% ipython --no-banner

In [1]: import numpy as np

In [2]: import numpy.linalg as la

In [3]: np.set_printoptions(precision=2, suppress=True, linewidth=100, legacy="1.25")

In [4]: A = np.loadtxt("test3.csv", delimiter=",")

In [5]: A
Out[5]: 
array([[0., 1., 1., 0., 1., 1., 0., 0., 1., 0., 1.],
       [1., 0., 1., 0., 1., 1., 0., 0., 1., 0., 0.],
       [1., 1., 0., 0., 1., 1., 0., 0., 1., 0., 1.],
       [0., 0., 0., 0., 1., 1., 0., 0., 1., 0., 1.],
       [1., 1., 1., 1., 0., 1., 0., 0., 0., 0., 1.],
       [1., 1., 1., 1., 1., 0., 0., 0., 1., 0., 1.],
       [0., 0., 0., 0., 0., 0., 0., 1., 0., 1., 0.],
       [0., 0., 0., 0., 0., 0., 1., 0., 0., 1., 0.],
       [1., 1., 1., 1., 0., 1., 0., 0., 0., 0., 1.],
       [0., 0., 0., 0., 0., 0., 1., 1., 0., 0., 0.],
       [1., 0., 1., 1., 1., 1., 0., 0., 1., 0., 0.]])

In [6]: blk = np.stack([A, -1 * A, A[::-1]])

In [7]: np.einsum("bij,cij->bc", blk, blk)
Out[7]: 
array([[ 52., -52.,  23.],
       [-52.,  52., -23.],
       [ 23., -23.,  52.]])

In [8]: la.norm(blk, axis=(1, 2))
Out[8]: array([7.21, 7.21, 7.21])

In [9]: la.matrix_rank(blk.reshape(3, -1))
Out[9]: 2

In [10]: out = A / la.norm(A, axis=1, keepdims=True)

In [11]: G = out @ out.T

In [12]: G
Out[12]: 
array([[1.  , 0.73, 0.83, 0.82, 0.67, 0.77, 0.  , 0.  , 0.67, 0.  , 0.67],
       [0.73, 1.  , 0.73, 0.67, 0.55, 0.68, 0.  , 0.  , 0.55, 0.  , 0.91],
       [0.83, 0.73, 1.  , 0.82, 0.67, 0.77, 0.  , 0.  , 0.67, 0.  , 0.67],
       [0.82, 0.67, 0.82, 1.  , 0.41, 0.57, 0.  , 0.  , 0.41, 0.  , 0.61],
       [0.67, 0.55, 0.67, 0.41, 1.  , 0.77, 0.  , 0.  , 1.  , 0.  , 0.67],
       [0.77, 0.68, 0.77, 0.57, 0.77, 1.  , 0.  , 0.  , 0.77, 0.  , 0.77],
       [0.  , 0.  , 0.  , 0.  , 0.  , 0.  , 1.  , 0.5 , 0.  , 0.5 , 0.  ],
       [0.  , 0.  , 0.  , 0.  , 0.  , 0.  , 0.5 , 1.  , 0.  , 0.5 , 0.  ],
       [0.67, 0.55, 0.67, 0.41, 1.  , 0.77, 0.  , 0.  , 1.  , 0.  , 0.67],
       [0.  , 0.  , 0.  , 0.  , 0.  , 0.  , 0.5 , 0.5 , 0.  , 1.  , 0.  ],
       [0.67, 0.91, 0.67, 0.61, 0.67, 0.77, 0.  , 0.  , 0.67, 0.  , 1.  ]])

In [13]: (np.abs(G) > 0.9).astype(int)
Out[13]: 
array([[1, 0, 0, 0, 0, 0, 0, 0, 0, 0, 0],
       [0, 1, 0, 0, 0, 0, 0, 0, 0, 0, 1],
       [0, 0, 1, 0, 0, 0, 0, 0, 0, 0, 0],
       [0, 0, 0, 1, 0, 0, 0, 0, 0, 0, 0],
       [0, 0, 0, 0, 1, 0, 0, 0, 1, 0, 0],
       [0, 0, 0, 0, 0, 1, 0, 0, 0, 0, 0],
       [0, 0, 0, 0, 0, 0, 1, 0, 0, 0, 0],
       [0, 0, 0, 0, 0, 0, 0, 1, 0, 0, 0],
       [0, 0, 0, 0, 1, 0, 0, 0, 1, 0, 0],
       [0, 0, 0, 0, 0, 0, 0, 0, 0, 1, 0],
       [0, 1, 0, 0, 0, 0, 0, 0, 0, 0, 1]])

In [14]: round(float(np.degrees(np.arccos(np.clip(G[8, 3], -1, 1)))), 2)
Out[14]: 65.91

In [15]: (G - 2 * np.eye(11)).round(6).argmax(axis=1)
Out[15]: array([ 2, 10,  0,  0,  8,  0,  7,  6,  4,  6,  1])

In [16]: out = A / np.sqrt((A ** 2).mean(axis=1, keepdims=True))

In [17]: la.matrix_rank(A - A.mean(axis=1, keepdims=True))
Out[17]: 9

In [18]: left, s, Vt = la.svd(A)

In [19]: s.round(2) + 0
Out[19]: array([5.85, 2.31, 2.  , 1.77, 1.24, 1.  , 1.  , 1.  , 0.8 , 0.33, 0.  ])

In [20]: out = left[:, :10] @ np.diag(s[:10]) @ Vt[:10]

In [21]: round(float(la.norm(A - out, 2)), 2), round(float(s[10]), 2)
Out[21]: (0.0, 0.0)

In [22]: la.matrix_rank(A, rtol=0.05)
Out[22]: 10

In [23]: np.round(A @ la.pinv(A) @ A, 2) + 0
Out[23]: 
array([[0., 1., 1., 0., 1., 1., 0., 0., 1., 0., 1.],
       [1., 0., 1., 0., 1., 1., 0., 0., 1., 0., 0.],
       [1., 1., 0., 0., 1., 1., 0., 0., 1., 0., 1.],
       [0., 0., 0., 0., 1., 1., 0., 0., 1., 0., 1.],
       [1., 1., 1., 1., 0., 1., 0., 0., 0., 0., 1.],
       [1., 1., 1., 1., 1., 0., 0., 0., 1., 0., 1.],
       [0., 0., 0., 0., 0., 0., 0., 1., 0., 1., 0.],
       [0., 0., 0., 0., 0., 0., 1., 0., 0., 1., 0.],
       [1., 1., 1., 1., 0., 1., 0., 0., 0., 0., 1.],
       [0., 0., 0., 0., 0., 0., 1., 1., 0., 0., 0.],
       [1., 0., 1., 1., 1., 1., 0., 0., 1., 0., 0.]])

In [24]: np.abs(np.diag(la.qr(A)[1])) > 1e-9
Out[24]: array([ True,  True,  True,  True,  True,  True,  True,  True, False,  True,  True])

In [25]: np.round(np.trace(la.pinv(A) @ A), 2)
Out[25]: 10.0

In [26]: la.lstsq(A[:-1].T, A[-1])[2]
Out[26]: 9

In [27]: np.unique(A.round(6), axis=0).shape
Out[27]: (10, 11)
